$ python3 -q
>>> import numpy as np
>>> from numpy import linalg as LA
>>> np.set_printoptions(precision=2, suppress=True, linewidth=100)
>>> W0 = np.load("layer15.npy")
>>> W0
array([[-0.13, -0.91, -0.4 ],
       [ 0.64,  0.24, -0.74],
       [ 0.76, -0.35,  0.55]])
>>> x0 = np.array([3, 1, 0])
>>> LA.inv(W0)
array([[-0.13,  0.64,  0.76],
       [-0.91,  0.24, -0.35],
       [-0.4 , -0.74,  0.55]])
>>> round(float(LA.norm(x0)), 2), round(float(LA.norm(W0 @ x0)), 2)
(3.16, 3.16)
>>> print([p for p in range(1, 25) if np.allclose(LA.matrix_power(W0, p), np.eye(3))])
[]
>>> print(np.sort(np.abs(np.degrees(np.angle(LA.eigvals(W0))))))
[ 0.   99.92 99.92]
>>> np.abs(LA.eigvals(W0))
array([1., 1., 1.])
>>> round(LA.det(W0), 2)
np.float64(1.0)
>>> M2 = LA.inv(W0)
>>> LA.det(W0) * M2
array([[-0.13,  0.64,  0.76],
       [-0.91,  0.24, -0.35],
       [-0.4 , -0.74,  0.55]])
>>> (np.abs(M2) > 1e-9).astype(int)
array([[1, 1, 1],
       [1, 1, 1],
       [1, 1, 1]])
>>> np.round(LA.slogdet(W0)[0], 2)
np.float64(1.0)
>>> print(round(LA.cond(W0), 2))
1.0
>>> J = np.load("m.npy")
>>> J
array([[-3,  0,  0],
       [ 0, -5, -4],
       [ 0,  0, -1]])
>>> # 2 blocks once reordered
>>> LA.eigvals(J)
array([-3., -5., -1.])
>>> np.einsum("ij,ji->", J, J)
np.int64(35)
>>> round(float(LA.eigvals(J).sum().real), 2)
-9.0
>>> round(LA.det(2 * J), 2), round(LA.det(J), 2)
(np.float64(-120.0), np.float64(-15.0))
>>> np.round(LA.det(J[::-1]), 2)
np.float64(15.0)
>>> np.poly(J)
array([ 1.,  9., 23., 15.])
>>> print(J @ J)
[[ 9  0  0]
 [ 0 25 24]
 [ 0  0  1]]
>>> np.allclose(J, J.T)
False
>>> np.sort(np.abs(LA.eigvals(J)))
array([1., 3., 5.])
>>> rng = np.random.default_rng(509285)
>>> M2 = J + rng.integers(-2, 3, (3, 2)) @ rng.integers(-2, 3, (2, 3))
>>> M2
array([[ 3,  4,  3],
       [ 0, -7,  2],
       [-4, -2, -5]])
>>> M2 - J
array([[ 6,  4,  3],
       [ 0, -2,  6],
       [-4, -2, -4]])
>>> np.abs(M2 - J).sum(axis=1)
array([13,  8, 10])
>>> np.round(LA.svd(M2 - J, compute_uv=False), 2) + 0
array([10.05,  6.01,  0.  ])
>>> LA.cond(M2) > 100
np.True_
>>> LA.matrix_rank(M2, rtol=0.1)
np.int64(2)
>>> mat = np.load("out19.npy")
>>> mat
array([[1.  , 0.2 , 0.04, 0.01],
       [0.2 , 1.  , 0.2 , 0.04],
       [0.04, 0.2 , 1.  , 0.2 ],
       [0.01, 0.04, 0.2 , 1.  ]])
>>> M2 = LA.inv(mat)
>>> print(np.round(LA.det(mat) * M2, 2) + 0)
[[ 0.92 -0.18  0.    0.  ]
 [-0.18  0.96 -0.18  0.  ]
 [ 0.   -0.18  0.96 -0.18]
 [ 0.    0.   -0.18  0.92]]
